% python3 -q
>>> import numpy as np
>>> from numpy import linalg as LA
>>> np.set_printoptions(precision=2, suppress=True, linewidth=100)
>>> def tidy(a):
...     return np.round(a, 2) + 0
... 
>>> m1 = np.array([[1.0, 0.7, 0.49, 0.34, 0.24, 0.17, 0.12, 0.08],
...     [0.7, 1.0, 0.7, 0.49, 0.34, 0.24, 0.17, 0.12],
...     [0.49, 0.7, 1.0, 0.7, 0.49, 0.34, 0.24, 0.17],
...     [0.34, 0.49, 0.7, 1.0, 0.7, 0.49, 0.34, 0.24],
...     [0.24, 0.34, 0.49, 0.7, 1.0, 0.7, 0.49, 0.34],
...     [0.17, 0.24, 0.34, 0.49, 0.7, 1.0, 0.7, 0.49],
...     [0.12, 0.17, 0.24, 0.34, 0.49, 0.7, 1.0, 0.7],
...     [0.08, 0.12, 0.17, 0.24, 0.34, 0.49, 0.7, 1.0]])
>>> rng = np.random.default_rng(490)
>>> lab = rng.permutation(8)
>>> lab
array([6, 3, 5, 1, 2, 4, 0, 7])
>>> B = m1[lab][:, lab]
>>> tidy(LA.det(B)), tidy(LA.det(m1[lab]))
(np.float64(0.01), np.float64(0.01))
>>> np.trace(B)
np.float64(8.0)
>>> tidy(np.sort(np.abs(LA.eigvals(B))))
array([0.19, 0.2 , 0.24, 0.33, 0.5 , 0.86, 1.78, 3.9 ])
>>> B
array([[1.  , 0.34, 0.7 , 0.17, 0.24, 0.49, 0.12, 0.7 ],
       [0.34, 1.  , 0.49, 0.49, 0.7 , 0.7 , 0.34, 0.24],
       [0.7 , 0.49, 1.  , 0.24, 0.34, 0.7 , 0.17, 0.49],
       [0.17, 0.49, 0.24, 1.  , 0.7 , 0.34, 0.7 , 0.12],
       [0.24, 0.7 , 0.34, 0.7 , 1.  , 0.49, 0.49, 0.17],
       [0.49, 0.7 , 0.7 , 0.34, 0.49, 1.  , 0.24, 0.34],
       [0.12, 0.34, 0.17, 0.7 , 0.49, 0.24, 1.  , 0.08],
       [0.7 , 0.24, 0.49, 0.12, 0.17, 0.34, 0.08, 1.  ]])
>>> vals, evecs = LA.eigvalsh(m1)
Traceback (most recent call last):
  File "<python-input-13>", line 1, in <module>
    vals, evecs = LA.eigvalsh(m1)
    ^^^^^^^^^^^
ValueError: too many values to unpack (expected 2)
>>> vals, evecs = LA.eigh(m1)
>>> tidy(np.abs(evecs[:, -1]))
array([0.27, 0.34, 0.38, 0.41, 0.41, 0.38, 0.34, 0.27])
>>> tidy(evecs @ np.diag(vals) @ evecs.T)
array([[1.  , 0.7 , 0.49, 0.34, 0.24, 0.17, 0.12, 0.08],
       [0.7 , 1.  , 0.7 , 0.49, 0.34, 0.24, 0.17, 0.12],
       [0.49, 0.7 , 1.  , 0.7 , 0.49, 0.34, 0.24, 0.17],
       [0.34, 0.49, 0.7 , 1.  , 0.7 , 0.49, 0.34, 0.24],
       [0.24, 0.34, 0.49, 0.7 , 1.  , 0.7 , 0.49, 0.34],
       [0.17, 0.24, 0.34, 0.49, 0.7 , 1.  , 0.7 , 0.49],
       [0.12, 0.17, 0.24, 0.34, 0.49, 0.7 , 1.  , 0.7 ],
       [0.08, 0.12, 0.17, 0.24, 0.34, 0.49, 0.7 , 1.  ]])
>>> vals.sum(), np.trace(m1)
(np.float64(8.0), np.float64(8.0))
>>> tidy(evecs.T @ evecs)
array([[1., 0., 0., 0., 0., 0., 0., 0.],
       [0., 1., 0., 0., 0., 0., 0., 0.],
       [0., 0., 1., 0., 0., 0., 0., 0.],
       [0., 0., 0., 1., 0., 0., 0., 0.],
       [0., 0., 0., 0., 1., 0., 0., 0.],
       [0., 0., 0., 0., 0., 1., 0., 0.],
       [0., 0., 0., 0., 0., 0., 1., 0.],
       [0., 0., 0., 0., 0., 0., 0., 1.]])
>>> tidy(evecs.T @ m1 @ evecs)
array([[0.19, 0.  , 0.  , 0.  , 0.  , 0.  , 0.  , 0.  ],
       [0.  , 0.2 , 0.  , 0.  , 0.  , 0.  , 0.  , 0.  ],
       [0.  , 0.  , 0.24, 0.  , 0.  , 0.  , 0.  , 0.  ],
       [0.  , 0.  , 0.  , 0.33, 0.  , 0.  , 0.  , 0.  ],
       [0.  , 0.  , 0.  , 0.  , 0.5 , 0.  , 0.  , 0.  ],
       [0.  , 0.  , 0.  , 0.  , 0.  , 0.86, 0.  , 0.  ],
       [0.  , 0.  , 0.  , 0.  , 0.  , 0.  , 1.78, 0.  ],
       [0.  , 0.  , 0.  , 0.  , 0.  , 0.  , 0.  , 3.9 ]])
